$ python3 -q
>>> import numpy as np
>>> np.set_printoptions(suppress=True, linewidth=120)
>>> A = np.loadtxt("x.csv", delimiter=",")
>>> A
array([[-0.28,  6.88,  0.  ],
       [ 0.  ,  7.07,  0.03],
       [-0.02,  7.09, -0.06],
       [ 0.07,  6.95,  0.14],
       [ 0.11,  6.96,  0.02],
       [-0.05,  6.87, -0.13],
       [ 1.89,  7.83,  3.99],
       [ 2.27,  8.  ,  4.02],
       [ 2.13,  8.  ,  4.25],
       [ 2.  ,  8.08,  4.08],
       [ 1.93,  8.14,  4.09],
       [ 1.8 ,  7.93,  3.98]])
>>> proj = A @ np.linalg.solve(A.T @ A, A.T)
>>> np.round(np.diag(proj), 2)
array([0.47, 0.17, 0.19, 0.16, 0.24, 0.18, 0.19, 0.57, 0.19, 0.17, 0.2 , 0.28])
>>> def softmax(z):
...     e = np.exp(z - z.max(axis=-1, keepdims=True))
...     return e / e.sum(axis=-1, keepdims=True)
... 
>>> np.round(softmax(A[3] + -1), 2) + 0
array([0., 1., 0.])
>>> scores = A @ A.T / np.sqrt(3)
>>> softmax(scores).round(6).argmax(axis=1)
array([10, 10, 10, 10, 10, 10, 10, 10, 10, 10, 10, 10])
>>> np.round(softmax(scores), 2) + 0
array([[0.  , 0.01, 0.01, 0.  , 0.  , 0.  , 0.08, 0.15, 0.15, 0.21, 0.27, 0.12],
       [0.  , 0.  , 0.  , 0.  , 0.  , 0.  , 0.08, 0.15, 0.15, 0.21, 0.27, 0.12],
       [0.  , 0.  , 0.  , 0.  , 0.  , 0.  , 0.08, 0.15, 0.15, 0.21, 0.27, 0.12],
       [0.  , 0.  , 0.  , 0.  , 0.  , 0.  , 0.08, 0.16, 0.16, 0.21, 0.27, 0.11],
       [0.  , 0.  , 0.  , 0.  , 0.  , 0.  , 0.08, 0.16, 0.16, 0.21, 0.27, 0.11],
       [0.  , 0.01, 0.01, 0.  , 0.  , 0.  , 0.08, 0.15, 0.15, 0.21, 0.27, 0.12],
       [0.  , 0.  , 0.  , 0.  , 0.  , 0.  , 0.05, 0.17, 0.25, 0.21, 0.26, 0.07],
       [0.  , 0.  , 0.  , 0.  , 0.  , 0.  , 0.05, 0.18, 0.25, 0.21, 0.26, 0.06],
       [0.  , 0.  , 0.  , 0.  , 0.  , 0.  , 0.05, 0.17, 0.25, 0.21, 0.26, 0.06],
       [0.  , 0.  , 0.  , 0.  , 0.  , 0.  , 0.05, 0.17, 0.25, 0.21, 0.26, 0.06],
       [0.  , 0.  , 0.  , 0.  , 0.  , 0.  , 0.05, 0.17, 0.25, 0.21, 0.26, 0.07],
       [0.  , 0.  , 0.  , 0.  , 0.  , 0.  , 0.05, 0.17, 0.25, 0.21, 0.26, 0.07]])
>>> np.linalg.cond(A) > 100
np.False_
>>> np.round(np.abs(np.linalg.svd(A)[2][-1]), 2) + 0
array([0.89, 0.  , 0.45])
>>> np.argsort(-np.linalg.norm(A, axis=0).round(6), kind="stable")[:3]
array([1, 2, 0])
